>>> import numpy as np
>>> import numpy.linalg as la
>>> np.set_printoptions(precision=3, suppress=True, linewidth=160, sign=" ")
>>> arr = np.loadtxt("data.csv", delimiter=",")
>>> print(arr)
[[-4.  4.  5. -2. -3.]
 [-1. -3. -3. -4.  3.]
 [-1. -2.  0. -3.  0.]
 [-1. -3. -3. -4.  3.]
 [-5.  1.  2. -6.  0.]
 [ 0.  0.  0.  0.  0.]
 [ 0.  0.  0.  0.  0.]
 [-4.  4.  5. -2. -3.]
 [-3. -3. -1.  3. -4.]
 [-1. -2.  0. -3.  0.]
 [-3. -3. -1.  3. -4.]
 [ 2. -2.  0. -5.  5.]
 [-3. -3. -1.  3. -4.]
 [ 0.  0.  0.  0.  0.]]
>>> G = np.cov(arr, rowvar=False)
>>> print(np.median(arr, axis=0))
[-1. -2.  0. -2.  0.]
>>> print(np.argsort(-arr.std(axis=0).round(6), kind="stable"))
[ 3  4  1  2  0]
>>> print(np.corrcoef(arr.T))
[[ 1.    -0.386 -0.486 -0.146  0.71 ]
 [-0.386  1.     0.93  -0.208 -0.24 ]
 [-0.486  0.93   1.    -0.136 -0.39 ]
 [-0.146 -0.208 -0.136  1.    -0.746]
 [ 0.71  -0.24  -0.39  -0.746  1.   ]]
>>> print(np.polyfit(arr[:, 2], arr[:, 0], 1))
[-0.402 -1.628]
>>> print(round(np.corrcoef(arr[:, 2], arr[:, 0])[0, 1], 3))
-0.486
>>> print(G.shape)
(5, 5)
>>> G = arr.T @ arr
>>> print(la.svd(arr, compute_uv=False) ** 2)
[ 218.086  178.088  108.046    6.798    0.982]
>>> print(la.matrix_rank(G))
5
>>> print(np.diag(G))
[  92.   90.   75.  146.  109.]
>>> print(np.trace(G), (arr ** 2).sum())
512.0 512.0
>>> F = np.load("x.npy")
>>> print(F)
[[-2  2 -2  3 -1  1]
 [ 1 -2  2 -2  3 -1]
 [-1  1 -2  2 -2  3]
 [ 3 -1  1 -2  2 -2]
 [-2  3 -1  1 -2  2]
 [ 2 -2  3 -1  1 -2]]
>>> x0 = np.array([-3, 0, 2, 0, 0, -1])
>>> rhs = F @ x0
>>> print(rhs)
[ 1  2 -4 -5  2  2]
>>> print(np.round(la.solve(F.T, F[2]), 3) + 0)
[ 0.  0.  1.  0.  0.  0.]
>>> print(np.round(la.solve(F, rhs), 3) + 0)
[-3.  0.  2.  0.  0. -1.]
>>> print(F @ F)
[[ 21 -18  19 -22  21 -20]
 [-20  21 -18  19 -22  21]
 [ 21 -20  21 -18  19 -22]
 [-22  21 -20  21 -18  19]
 [ 19 -22  21 -20  21 -18]
 [-18  19 -22  21 -20  21]]
>>> print(np.allclose(F @ F.T, F.T @ F))
True
>>> print((F - F.T) / 2)
[[ 0.   0.5 -0.5  0.   0.5 -0.5]
 [-0.5  0.   0.5 -0.5  0.   0.5]
 [ 0.5 -0.5  0.   0.5 -0.5  0. ]
 [ 0.   0.5 -0.5  0.   0.5 -0.5]
 [-0.5  0.   0.5 -0.5  0.   0.5]
 [ 0.5 -0.5  0.   0.5 -0.5  0. ]]
>>> print(np.sort(np.abs(la.eigvals(F))))
[  1.   2.   2.   2.   2.  11.]
>>> print((F + F.T) / 2)
[[-2.   1.5 -1.5  3.  -1.5  1.5]
 [ 1.5 -2.   1.5 -1.5  3.  -1.5]
 [-1.5  1.5 -2.   1.5 -1.5  3. ]
 [ 3.  -1.5  1.5 -2.   1.5 -1.5]
 [-1.5  3.  -1.5  1.5 -2.   1.5]
 [ 1.5 -1.5  3.  -1.5  1.5 -2. ]]
>>> la.determinant(F)
Traceback (most recent call last):
  File "<python-input-29>", line 1, in <module>
    la.determinant(F)
    ^^^^^^^^^^^^^^
AttributeError: module 'numpy.linalg' has no attribute 'determinant'
>>> print(round(la.det(F), 3))
-176.0
>>> print(np.allclose(F @ F.T, F.T @ F))
True
>>> print((F @ F)[0])
[ 21 -18  19 -22  21 -20]
>>> print(np.fft.fft(F[0]))
[  1.+0.j     -2.+0.j      1.-1.732j -11.+0.j      1.+1.732j  -2.+0.j   ]
>>> f = np.array([0, -1, 0, -1, 3, 0])
>>> Y = F + np.outer(f, np.eye(6)[1])
>>> print(la.matrix_rank(la.inv(Y) - la.inv(F), tol=1e-8))
1
>>> print(la.matrix_rank(Y - F))
1
>>> Y = F[0, 0] * F[1:] - np.outer(F[1:, 0], F[0])
>>> print(Y)
[[ 0  2 -2  1 -5  1]
 [ 0  0  2 -1  3 -5]
 [ 0 -4  4 -5 -1  1]
 [ 0 -2 -2  4  2 -2]
 [ 0  0 -2 -4  0  2]]
>>> print(np.flatnonzero(~Y.round(6).any(axis=1)))
[]
>>> print(la.matrix_rank(Y), la.matrix_rank(F))
5 6
>>> data = np.load("out1.npy")
>>> print(data)
[[  0   2   0   4   0   8  15]
 [  4   7   0   1   1   7  11]
 [  5   9   0   1   0   8   7]
 [  5   9   0   1   0   8   7]
 [  1   4   0   3   0   8  14]
 [  6   5   0   0   0   4  12]
 [  6   8   0   0   0   6   9]
 [  1   7   5   3   0  10  11]
 [  0   2   0   4   0   8  15]
 [  6   8   0   0   0   6   9]
 [  2   3   0   2   2   6  16]
 [  0   5   2   4   0  10  12]
 [  6   5   0   0   0   4  12]
 [  2   3   0   3   0   7  13]
 [  2   6   3   2   2   8  13]
 [  4   4   0   1   1   5  14]
 [  3   2   0   2   0   5  15]
 [  5   6   0   0   4   5  13]
 [  2   6   3   2   2   8  13]
 [  3   2   0   2   0   5  15]
 [  7   7   0   0   3   4  11]
 [  1   1   0   3   0   6  17]
 [  2   3   0   3   0   7  13]
 [  4   4   0   2   0   6  11]
 [  1   1   0   3   0   6  17]
 [  6   5   0   0   0   4  12]
 [  4   7   0   2   0   8   8]
 [  5   6   0   1   0   6  10]
 [  2   3   0   3   0   7  13]
 [  4   4   0   2   0   6  11]
 [  2   6   3   2   2   8  13]
 [  2   3   0   2   2   6  16]]
>>> # rows 2 and 3 are equal
>>> P = data @ la.solve(data.T @ data, data.T)
>>> print(np.allclose(P @ P, P))
True
>>> print(P @ data[:, 1])
[ 2.  7.  9.  9.  4.  5.  8.  7.  2.  8.  3.  5.  5.  3.  6.  4.  2.  6.  6.  2.  7.  1.  3.  4.  1.  5.  7.  6.  3.  4.  6.  3.]
>>> print(np.round(la.eigvalsh(P), 3) + 0)
[ 0.  0.  0.  0.  0.  0.  0.  0.  0.  0.  0.  0.  0.  0.  0.  0.  0.  0.  0.  0.  0.  0.  0.  0.  0.  1.  1.  1.  1.  1.  1.  1.]
>>> f = np.array([0, 1, 1, -2, -1])
>>> g = np.array([0, -1, -3, -3])
>>> mat = f[:, None] + g[None, :]
>>> print(mat)
[[ 0 -1 -3 -3]
 [ 1  0 -2 -2]
 [ 1  0 -2 -2]
 [-2 -3 -5 -5]
 [-1 -2 -4 -4]]
>>> # looks like rank 2
>>> Y = np.array([[4, -4], [-1, 0], [1, -5], [0, 4]])
>>> print(np.einsum("ij->j", mat))
[ -1  -6 -16 -16]
>>> print(np.einsum("ij,ij->i", mat, mat))
[ 19   9   9  63  37]
>>> print(np.vstack([mat, Y.T]).shape)
(7, 4)
>>> print(mat.reshape(-1, 2))
[[ 0 -1]
 [-3 -3]
 [ 1  0]
 [-2 -2]
 [ 1  0]
 [-2 -2]
 [-2 -3]
 [-5 -5]
 [-1 -2]
 [-4 -4]]
>>> print(mat.ravel(order="F"))
[ 0  1  1 -2 -1 -1  0  0 -3 -2 -3 -2 -2 -5 -4 -3 -2 -2 -5 -4]
>>> t3 = mat.reshape(5, 2, -1)
>>> print(np.einsum("ihd,ihd->ih", t3, t3))
[[  1  18]
 [  1   8]
 [  1   8]
 [ 13  50]
 [  5  32]]
>>> U, sig, Vh = la.svd(mat)
>>> print(np.argmax(sig[:-1] / (sig[1:] + 1e-6)) + 1)
2
>>> print(sig.round(3) + 0)
[ 11.399   2.658   0.      0.   ]
>>> Y = U[:, :2] @ np.diag(sig[:2]) @ Vh[:2]
>>> print(Y.round(3) + 0)
[[ 0. -1. -3. -3.]
 [ 1.  0. -2. -2.]
 [ 1.  0. -2. -2.]
 [-2. -3. -5. -5.]
 [-1. -2. -4. -4.]]
>>> print([round(float(x), 3) for x in la.svd(mat, compute_uv=False)[:3]])
[11.399, 2.658, 0.0]
>>> print(la.cond(mat) > 100)
True
>>> J = np.array([[-3, 0, 0, 0, 0, 0, 0, 0],
...     [0, -1, 0, 0, 0, 0, 0, 0],
...     [2, 1, -2, 0, 0, 0, 0, 0],
...     [2, 3, 3, -3, 0, 0, 0, 0],
...     [3, -1, 0, 0, 3, 0, 0, 0],
...     [1, -3, -1, -2, -1, 1, 0, 0],
...     [-3, 3, 2, 2, -2, -1, -1, 0],
...     [-1, 0, 0, -1, 1, -2, 1, 2]])
>>> # triangular
>>> print(la.matrix_power(J, 2))
[[  9   0   0   0   0   0   0   0]
 [  0   1   0   0   0   0   0   0]
 [-10  -3   4   0   0   0   0   0]
 [ -6  -9 -15   9   0   0   0   0]
 [  0  -2   0   0   9   0   0   0]
 [-11  -6  -5   4  -4   1   0   0]
 [ 13   7   1  -6  -3   0   1   0]
 [ -3   5   1   7   5  -7   1   4]]
>>> print((J + J.T) / 2)
[[-3.   0.   1.   1.   1.5  0.5 -1.5 -0.5]
 [ 0.  -1.   0.5  1.5 -0.5 -1.5  1.5  0. ]
 [ 1.   0.5 -2.   1.5  0.  -0.5  1.   0. ]
 [ 1.   1.5  1.5 -3.   0.  -1.   1.  -0.5]
 [ 1.5 -0.5  0.   0.   3.  -0.5 -1.   0.5]
 [ 0.5 -1.5 -0.5 -1.  -0.5  1.  -0.5 -1. ]
 [-1.5  1.5  1.   1.  -1.  -0.5 -1.   0.5]
 [-0.5  0.   0.  -0.5  0.5 -1.   0.5  2. ]]
>>> print(J @ J)
[[  9   0   0   0   0   0   0   0]
 [  0   1   0   0   0   0   0   0]
 [-10  -3   4   0   0   0   0   0]
 [ -6  -9 -15   9   0   0   0   0]
 [  0  -2   0   0   9   0   0   0]
 [-11  -6  -5   4  -4   1   0   0]
 [ 13   7   1  -6  -3   0   1   0]
 [ -3   5   1   7   5  -7   1   4]]
>>> print(round(la.det(J), 3))
-108.0
>>> la.determinant(J)
Traceback (most recent call last):
  File "<python-input-75>", line 1, in <module>
    la.determinant(J)
    ^^^^^^^^^^^^^^
AttributeError: module 'numpy.linalg' has no attribute 'determinant'
>>> assert J == J.T
Traceback (most recent call last):
  File "<python-input-76>", line 1, in <module>
    assert J == J.T
           ^^^^^^^^
ValueError: The truth value of an array with more than one element is ambiguous. Use a.any() or a.all()
